% ipython --no-banner

In [1]: import numpy as np

In [2]: np.set_printoptions(suppress=True, linewidth=120)

In [3]: tidy = lambda a: np.round(a, 3) + 0

In [4]: M = np.loadtxt("mat.csv", delimiter=",")

In [5]: tidy(M)
Out[5]: 
array([[ 0.5  , -0.167, -0.167,  0.833],
       [-0.167,  0.944, -0.056,  0.278],
       [-0.167, -0.056,  0.944,  0.278],
       [ 0.833,  0.278,  0.278, -0.389]])

In [6]: out = M / np.linalg.norm(M, axis=1, keepdims=True)

In [7]: G = out @ out.T

In [8]: (np.abs(G) > 0.9).astype(int)
Out[8]: 
array([[1, 0, 0, 0],
       [0, 1, 0, 0],
       [0, 0, 1, 0],
       [0, 0, 0, 1]])

In [9]: np.argwhere(np.triu(np.abs(G) > 0.95, 1))
Out[9]: array([], shape=(0, 2), dtype=int64)

In [10]: tidy(G)
Out[10]: 
array([[1., 0., 0., 0.],
       [0., 1., 0., 0.],
       [0., 0., 1., 0.],
       [0., 0., 0., 1.]])

In [11]: tidy(np.linalg.norm(out, axis=1))
Out[11]: array([1., 1., 1., 1.])

In [12]: tidy(np.linalg.svd(M, compute_uv=False))
Out[12]: array([1., 1., 1., 1.])

In [13]: tidy(M @ M.T)
Out[13]: 
array([[1., 0., 0., 0.],
       [0., 1., 0., 0.],
       [0., 0., 1., 0.],
       [0., 0., 0., 1.]])

In [14]: J = np.loadtxt("m.csv", delimiter=",")

In [15]: J
Out[15]: 
array([[ 1.,  3.],
       [ 7., 21.],
       [ 9., 27.]])

In [16]: U, sv, Vt = np.linalg.svd(J)

In [17]: np.argmax(sv[:-1] / (sv[1:] + 1e-6)) + 1
Out[17]: np.int64(1)

In [18]: tidy(sv)
Out[18]: array([36.194,  0.   ])

In [19]: out = U[:, :1] @ np.diag(sv[:1]) @ Vt[:1]

In [20]: tidy(out)
Out[20]: 
array([[ 1.,  3.],
       [ 7., 21.],
       [ 9., 27.]])

In [21]: np.linalg.matrix_rank(J, rtol=0.05)
Out[21]: np.int64(1)

In [22]: tidy(np.linalg.norm(J - out) / np.linalg.norm(J))
Out[22]: np.float64(0.0)

In [23]: tidy(np.abs(J - out).max())
Out[23]: np.float64(0.0)

In [24]: np.linalg.matrix_rank(out)
Out[24]: np.int64(1)

In [25]: U, sv, Vt = np.linalg.svd(out)

In [26]: V = Vt[:(sv > 1e-8).sum()]

In [27]: rng = np.random.default_rng(4839)

In [28]: x = out[1] + -2 * out[2] + rng.integers(2) * np.eye(2)[0]

In [29]: tidy(x)
Out[29]: array([-11., -33.])

In [30]: np.allclose(V.T @ V @ x, x)
Out[30]: True

In [31]: np.linalg.matrix_rank(J, rtol=0.1)
Out[31]: np.int64(1)

In [32]: tidy(np.linalg.norm(J, 2) / np.linalg.norm(J))
Out[32]: np.float64(1.0)

In [33]: np.argsort(-np.linalg.norm(J, axis=0).round(6), kind="stable")[:3]
Out[33]: array([1, 0])

In [34]: np.linalg.cond(J) > 100
Out[34]: np.True_

In [35]: x = np.array([-3, 0])

In [36]: h = np.maximum(J @ x, 0)

In [37]: h
Out[37]: array([0., 0., 0.])

In [38]: np.maximum(J @ x, 0) - np.maximum(-J @ x, 0)
Out[38]: array([ -3., -21., -27.])

In [39]: J * (h > 1e-9)[:, None]
Out[39]: 
array([[0., 0.],
       [0., 0.],
       [0., 0.]])

In [40]: F = np.loadtxt("layer6.csv", delimiter=",")

In [41]: F
Out[41]: 
array([[  0.1,  -1.2,  -0.2],
       [ -0.8,   1.5,  -0.1],
       [ -0.4,   0.4,   0.2],
       [  1.1,  -0.2,  -0.1],
       [  6. , -22. ,  28. ],
       [  1.4,  -0.2,  -0.3],
       [  0. ,   0.9,  -1.6],
       [ -1.6,   1. ,  -0.7],
       [  0. ,   0.8,   0.2],
       [  0.4,   0.4,   1.5],
       [ -0.2,   0.2,   0.4],
       [  2.1,   0.1,   0.7],
       [  0.9,  -1.1,  -1.8],
       [  0.4,  -0.1,   1.3],
       [ -0.9,   0.3,   1. ],
       [ -1.2,  -1.2,   2.1],
       [  0.9,   1.1,   0.5],
       [ -0.7,  -0.3,  -0.7],
       [ -1.4,   0.8,  -1.5],
       [ -1.4,  -0.3,   2.1],
       [  0.7,  -1.8,   0.1],
       [ -0.9,  -1.4,  -0.2]])

In [42]: D = np.linalg.norm(F[:, None] - F[None], axis=-1)

In [43]: tidy(D[:5, :5])
Out[43]: 
array([[ 0.   ,  2.848,  1.723,  1.418, 35.534],
       [ 2.848,  0.   ,  1.208,  2.55 , 37.257],
       [ 1.723,  1.208,  0.   ,  1.643, 36.271],
       [ 1.418,  2.55 ,  1.643,  0.   , 35.901],
       [35.534, 37.257, 36.271, 35.901,  0.   ]])

In [44]: (D + 1e9 * np.eye(22)).round(6).argmin(axis=1)
Out[44]: array([20,  8, 10,  5, 15,  3, 18, 18,  2, 13,  2,  5,  0,  9, 10, 19,  8,  2,  7, 15,  0,  0])

In [45]: D[17].round(6).argsort(kind="stable")[:4]
Out[45]: array([17,  2, 21,  0])

In [46]: np.unravel_index(D.round(6).argmax(), D.shape)
Out[46]: (np.int64(4), np.int64(18))

In [47]: D.mean(axis=1).argmax()
Out[47]: np.int64(4)

In [48]: W2 = F[[18, 10]].astype(float)

In [49]: for _ in range(6):
    ...:     labels = np.linalg.norm(F[:, None] - W2, axis=-1).argmin(axis=1)
    ...:     W2 = np.array([F[labels == j].mean(axis=0) for j in range(2)])
    ...: 

In [50]: labels
Out[50]: array([0, 0, 0, 0, 1, 0, 0, 0, 0, 0, 0, 0, 0, 0, 0, 0, 0, 0, 0, 0, 0, 0])

In [51]: np.abs(W2[1] - W2[0]).argmax()
Out[51]: np.int64(2)

In [52]: labels = F[:, 0] > np.median(F[:, 0])

In [53]: u = F[labels].mean(axis=0) - F[~labels].mean(axis=0)

In [54]: ((F - F.mean(axis=0)) @ u > 0).astype(int)
Out[54]: array([0, 0, 0, 0, 1, 0, 0, 0, 0, 0, 0, 0, 0, 0, 0, 0, 0, 0, 0, 0, 0, 0])

In [55]: u = np.array([2, 0])

In [56]: np.array([np.convolve(row, u, "same") for row in F])
Out[56]: 
array([[  0.2,  -2.4,  -0.4],
       [ -1.6,   3. ,  -0.2],
       [ -0.8,   0.8,   0.4],
       [  2.2,  -0.4,  -0.2],
       [ 12. , -44. ,  56. ],
       [  2.8,  -0.4,  -0.6],
       [  0. ,   1.8,  -3.2],
       [ -3.2,   2. ,  -1.4],
       [  0. ,   1.6,   0.4],
       [  0.8,   0.8,   3. ],
       [ -0.4,   0.4,   0.8],
       [  4.2,   0.2,   1.4],
       [  1.8,  -2.2,  -3.6],
       [  0.8,  -0.2,   2.6],
       [ -1.8,   0.6,   2. ],
       [ -2.4,  -2.4,   4.2],
       [  1.8,   2.2,   1. ],
       [ -1.4,  -0.6,  -1.4],
       [ -2.8,   1.6,  -3. ],
       [ -2.8,  -0.6,   4.2],
       [  1.4,  -3.6,   0.2],
       [ -1.8,  -2.8,  -0.4]])

In [57]: np.polyval(u, F[16])
Out[57]: array([1.8, 2.2, 1. ])

In [58]: cen = F - F.mean(axis=0)

In [59]: U, sv, Vt = np.linalg.svd(cen, full_matrices=False)

In [60]: np.searchsorted(np.cumsum(sv ** 2) / (sv ** 2).sum(), 0.9) + 1
Out[60]: np.int64(1)

In [61]: tidy(Vt[0] * np.sign(Vt[0, np.abs(Vt[0]).argmax()]))
Out[61]: array([ 0.169, -0.609,  0.775])

In [62]: tidy((sv ** 2).sum() ** 2 / (sv ** 4).sum())
Out[62]: np.float64(1.06)

In [63]: tidy(sv)
Out[63]: array([35.508,  4.763,  3.875])

In [64]: K = np.loadtxt("x.csv", delimiter=",")

In [65]: K
Out[65]: 
array([[50.,  4.,  4.,  2.],
       [-9., 27., -8., -1.],
       [ 2.,  7., 79.,  1.],
       [-4., -8.,  5.,  9.]])

In [66]: out = np.linalg.invert(K)
Traceback (most recent call last):
  Cell In[66], line 1
    out = np.linalg.invert(K)
AttributeError: module 'numpy.linalg' has no attribute 'invert'


In [67]: out = np.linalg.inv(K)

In [68]: tidy(np.linalg.det(K) * out)
Out[68]: 
array([[ 18963.,  -3874.,  -1066.,  -4526.],
       [  6504.,  35864.,   3164.,   2188.],
       [ -1245.,  -3486.,  12450.,  -1494.],
       [ 14901.,  32094.,  -4578., 111762.]])

In [69]: (np.abs(out) > 1e-9).astype(int)
Out[69]: 
array([[1, 1, 1, 1],
       [1, 1, 1, 1],
       [1, 1, 1, 1],
       [1, 1, 1, 1]])

In [70]: tidy(K @ out)
Out[70]: 
array([[1., 0., 0., 0.],
       [0., 1., 0., 0.],
       [0., 0., 1., 0.],
       [0., 0., 0., 1.]])

In [71]: tidy(np.linalg.slogdet(K)[0])
Out[71]: np.float64(1.0)

In [72]: np.allclose(out, K.T)
Out[72]: False

In [73]: out = K / np.sqrt((K ** 2).mean(axis=1, keepdims=True))

In [74]: np.linalg.matrix_rank(out) == np.linalg.matrix_rank(K)
Out[74]: np.True_

In [75]: tidy(np.linalg.norm(out, axis=1))
Out[75]: array([2., 2., 2., 2.])

In [76]: w, V = np.linalg.eig(K)

In [77]: tidy(np.sort(np.linalg.eigvals(K.T)))
Out[77]: array([ 8.931, 29.612, 48.385, 78.072])

In [78]: tidy(w)
Out[78]: array([ 8.931, 29.612, 48.385, 78.072])

In [79]: out = np.array([[-2, -1, 3], [2, -1, -3], [0, -3, 3], [1, -2, -1]])

In [80]: np.einsum("ik,kj->ij", K, out)
Out[80]: 
array([[ -90.,  -70.,  148.],
       [  71.,    8., -131.],
       [  11., -248.,  221.],
       [   1.,  -21.,   18.]])

In [81]: np.vstack([K, out.T]).shape
Out[81]: (7, 4)

In [82]: np.linalg.matrix_rank(np.vstack([K, out.T]))
Out[82]: np.int64(4)

In [83]: np.linalg.matrix_rank(K @ out)
Out[83]: np.int64(3)

In [84]: data = np.array([[-3, -3, -3], [-3, -6, -6], [-3, -6, -9]])

In [85]: out = np.array([[5, -3], [-7, 5]])

In [86]: W2 = np.kron(out, data)

In [87]: W2
Out[87]: 
array([[-15, -15, -15,   9,   9,   9],
       [-15, -30, -30,   9,  18,  18],
       [-15, -30, -45,   9,  18,  27],
       [ 21,  21,  21, -15, -15, -15],
       [ 21,  42,  42, -15, -30, -30],
       [ 21,  42,  63, -15, -30, -45]])

In [88]: np.linalg.matrix_rank(W2)
Out[88]: np.int64(6)

In [89]: W2.shape
Out[89]: (6, 6)

In [90]: tidy(np.linalg.norm(W2, 2)), tidy(np.linalg.norm(out, 2) * np.linalg.norm(data, 2))
Out[90]: (np.float64(157.302), np.float64(157.302))
